% python3 -q
>>> import numpy as np
>>> from numpy import linalg as LA
>>> np.set_printoptions(precision=2, suppress=True, linewidth=120, legacy="1.25")
>>> def rnd(a):
...     return np.round(a, 2) + 0
... 
>>> arr = np.load("out10.npy")
>>> arr
array([[ 74,  43,  24, -38, -24, -51,   1, -12,  -5,  30,  -2,  29, -12,   3],
       [ 43,  90, -11, -44, -14, -53,  19,  16, -27,  45,  14, -12, -60,   8],
       [ 24, -11, 109,  -6,  41,  -2, -21,  12, -10, -20, -56, -31,  59,   6],
       [-38, -44,  -6,  59,   4,  37,  -4, -24,   6, -26, -15,   2,  29,  -4],
       [-24, -14,  41,   4,  73,  55, -29,  70, -15, -14,  -3, -50,  63,   6],
       [-51, -53,  -2,  37,  55,  94,   0,  52, -32,  -6,  27, -20,  58,  30],
       [  1,  19, -21,  -4, -29,   0,  91, -24, -71,  29,  22,   7, -76,  57],
       [-12,  16,  12, -24,  70,  52, -24, 119, -63,  36,  59, -47,  46,  18],
       [ -5, -27, -10,   6, -15, -32, -71, -63, 161, -65, -76,  15,  35, -79],
       [ 30,  45, -20, -26, -14,  -6,  29,  36, -65,  81,  58,  11, -20,  37],
       [ -2,  14, -56, -15,  -3,  27,  22,  59, -76,  58,  95,  17, -23,  33],
       [ 29, -12, -31,   2, -50, -20,   7, -47,  15,  11,  17,  68, -22,   8],
       [-12, -60,  59,  29,  63,  58, -76,  46,  35, -20, -23, -22, 138, -29],
       [  3,   8,   6,  -4,   6,  30,  57,  18, -79,  37,  33,   8, -29,  74]])
>>> arr[9] @ arr[4]
-3868
>>> print(LA.norm(arr, axis=1).argmax())
8
>>> rnd(LA.norm(arr, 2))
406.17
>>> rnd(LA.norm(arr, "nuc"))
1326.0
>>> rnd(LA.norm(arr[9] - arr[4]))
231.61
>>> print(rnd(LA.norm(arr, 1)), rnd(LA.norm(arr, np.inf)))
670.0 670.0
>>> LA.lstsq(arr[:-1].T, arr[-1])[2]
9
>>> M = np.loadtxt("dump.csv", delimiter=",")
>>> M
array([[-1.,  0.,  1.,  2.,  3.,  4.,  5.,  6.,  7.,  8.,  9.],
       [10., 11., 12., 13., 14., 15., 16., 17., 18., 19., 20.],
       [21., 22., 23., 24., 25., 26., 27., 28., 29., 30., 31.],
       [32., 33., 34., 35., 36., 37., 38., 39., 40., 41., 42.],
       [43., 44., 45., 46., 47., 48., 49., 50., 51., 52., 53.],
       [54., 55., 56., 57., 58., 59., 60., 61., 62., 63., 64.],
       [65., 66., 67., 68., 69., 70., 71., 72., 73., 74., 75.],
       [76., 77., 78., 79., 80., 81., 82., 83., 84., 85., 86.]])
>>> r = LA.matrix_rank(M)
>>> r
2
>>> ns = LA.svd(M)[2][r:].T
>>> LA.matrix_rank(M.T @ M), LA.matrix_rank(M @ M.T)
(2, 2)
>>> print(ns.shape)
(11, 9)
>>> [int(LA.matrix_rank(np.delete(M, i, axis=0))) for i in range(8)]
[2, 2, 2, 2, 2, 2, 2, 2]
>>> U, s, VT = LA.svd(M, full_matrices=False)
>>> rnd(s)
array([464.22,  15.11,   0.  ,   0.  ,   0.  ,   0.  ,   0.  ,   0.  ])
>>> np.abs(U[:, 0]).round(6).argmax()
7
>>> (s > 1e-8).sum()
2
>>> U.shape, s.shape, VT.shape
((8, 8), (8,), (8, 11))
>>> U, s, VT = LA.svd(M)
>>> np.argmax(s[:-1] / (s[1:] + 1e-6)) + 1
2
>>> out = U[:, :2] @ np.diag(s[:2]) @ VT[:2]
>>> LA.matrix_rank(out)
2
>>> print(LA.matrix_rank(M, rtol=0.05))
1
>>> rnd(LA.norm(M - out, 2)), rnd(s[2])
(0.0, 0.0)
>>> rnd(np.trace(LA.pinv(M) @ M))
2.0
>>> LA.lstsq(M[:-1].T, M[-1])[2]
2
>>> feats = np.load("mat.npy")
>>> feats
array([[ 1, -1, -1,  1,  1, -1, -1,  1],
       [ 1, -1, -1,  1, -1,  1,  1, -1],
       [ 1,  1, -1, -1,  1,  1, -1, -1],
       [ 1,  1,  1,  1, -1, -1, -1, -1],
       [ 1,  1,  1,  1,  1,  1,  1,  1],
       [ 1,  1, -1, -1, -1, -1,  1,  1],
       [ 1, -1,  1, -1,  1, -1,  1, -1],
       [ 1, -1,  1, -1, -1,  1, -1,  1]])
>>> rng = np.random.default_rng(931)
>>> z = rng.permutation(8)
>>> out = feats[:, z] * rng.choice([-1, 1], 8)
>>> print(out)
[[-1 -1  1  1 -1  1 -1 -1]
 [ 1 -1  1  1 -1 -1  1  1]
 [-1 -1  1 -1  1 -1 -1  1]
 [-1 -1 -1 -1 -1 -1  1 -1]
 [ 1 -1 -1 -1 -1  1 -1  1]
 [ 1 -1  1 -1  1  1  1 -1]
 [ 1 -1 -1  1  1 -1 -1 -1]
 [-1 -1 -1  1  1  1  1  1]]
>>> U, _, VT = LA.svd(feats.T @ out)
>>> print(U @ VT)
[[ 0. -1.  0.  0.  0.  0.  0.  0.]
 [ 0.  0.  0. -1.  0.  0.  0.  0.]
 [ 0.  0. -1.  0.  0.  0.  0.  0.]
 [ 0.  0.  0.  0. -1.  0.  0.  0.]
 [ 0.  0.  0.  0.  0.  0. -1.  0.]
 [ 0.  0.  0.  0.  0.  0.  0.  1.]
 [ 1.  0.  0.  0.  0.  0.  0.  0.]
 [ 0.  0.  0.  0.  0.  1.  0.  0.]]
>>> rnd(LA.lstsq(feats, out)[0])
array([[ 0., -1.,  0.,  0.,  0.,  0.,  0.,  0.],
       [ 0.,  0.,  0., -1.,  0.,  0.,  0.,  0.],
       [ 0.,  0., -1.,  0.,  0.,  0.,  0.,  0.],
       [ 0.,  0.,  0.,  0., -1.,  0.,  0.,  0.],
       [ 0.,  0.,  0.,  0.,  0.,  0., -1.,  0.],
       [ 0.,  0.,  0.,  0.,  0.,  0.,  0.,  1.],
       [ 1.,  0.,  0.,  0.,  0.,  0.,  0.,  0.],
       [ 0.,  0.,  0.,  0.,  0.,  1.,  0.,  0.]])
>>> (feats - feats.T) / 2
array([[ 0., -1., -1.,  0.,  0., -1., -1.,  0.],
       [ 1.,  0., -1.,  0., -1.,  0.,  1.,  0.],
       [ 1.,  1.,  0., -1.,  0.,  1., -1., -1.],
       [ 0.,  0.,  1.,  0., -1.,  0.,  0.,  0.],
       [ 0.,  1.,  0.,  1.,  0.,  1.,  0.,  1.],
       [ 1.,  0., -1.,  0., -1.,  0.,  1.,  0.],
       [ 1., -1.,  1.,  0.,  0., -1.,  0.,  0.],
       [ 0.,  0.,  1.,  0., -1.,  0.,  0.,  0.]])
>>> print((feats + feats.T) / 2)
[[ 1.  0.  0.  1.  1.  0.  0.  1.]
 [ 0. -1.  0.  1.  0.  1.  0. -1.]
 [ 0.  0. -1.  0.  1.  0.  0.  0.]
 [ 1.  1.  0.  1.  0. -1. -1. -1.]
 [ 1.  0.  1.  0.  1.  0.  1.  0.]
 [ 0.  1.  0. -1.  0. -1.  0.  1.]
 [ 0.  0.  0. -1.  1.  0.  1. -1.]
 [ 1. -1.  0. -1.  0.  1. -1.  1.]]
>>> feats @ feats
array([[ 0,  0,  4,  4,  0,  0, -4,  4],
       [ 0,  0,  0,  0,  0, -8,  0,  0],
       [ 0,  0, -4,  4,  0,  0,  4,  4],
       [ 0,  0, -4,  4,  0,  0, -4, -4],
       [ 8,  0,  0,  0,  0,  0,  0,  0],
       [ 0, -8,  0,  0,  0,  0,  0,  0],
       [ 0,  0,  0,  0,  8,  0,  0,  0],
       [ 0,  0, -4, -4,  0,  0, -4,  4]])
>>> rnd(np.sort(np.abs(LA.eigvals(feats))))
array([2.83, 2.83, 2.83, 2.83, 2.83, 2.83, 2.83, 2.83])
>>> feats.inv()
Traceback (most recent call last):
  File "<python-input-47>", line 1, in <module>
    feats.inv()
    ^^^^^^^^^
AttributeError: 'numpy.ndarray' object has no attribute 'inv'
>>> np.allclose(feats @ feats.T, feats.T @ feats)
True
>>> LA.determinant(feats)
Traceback (most recent call last):
  File "<python-input-49>", line 1, in <module>
    LA.determinant(feats)
    ^^^^^^^^^^^^^^
AttributeError: module 'numpy.linalg' has no attribute 'determinant'
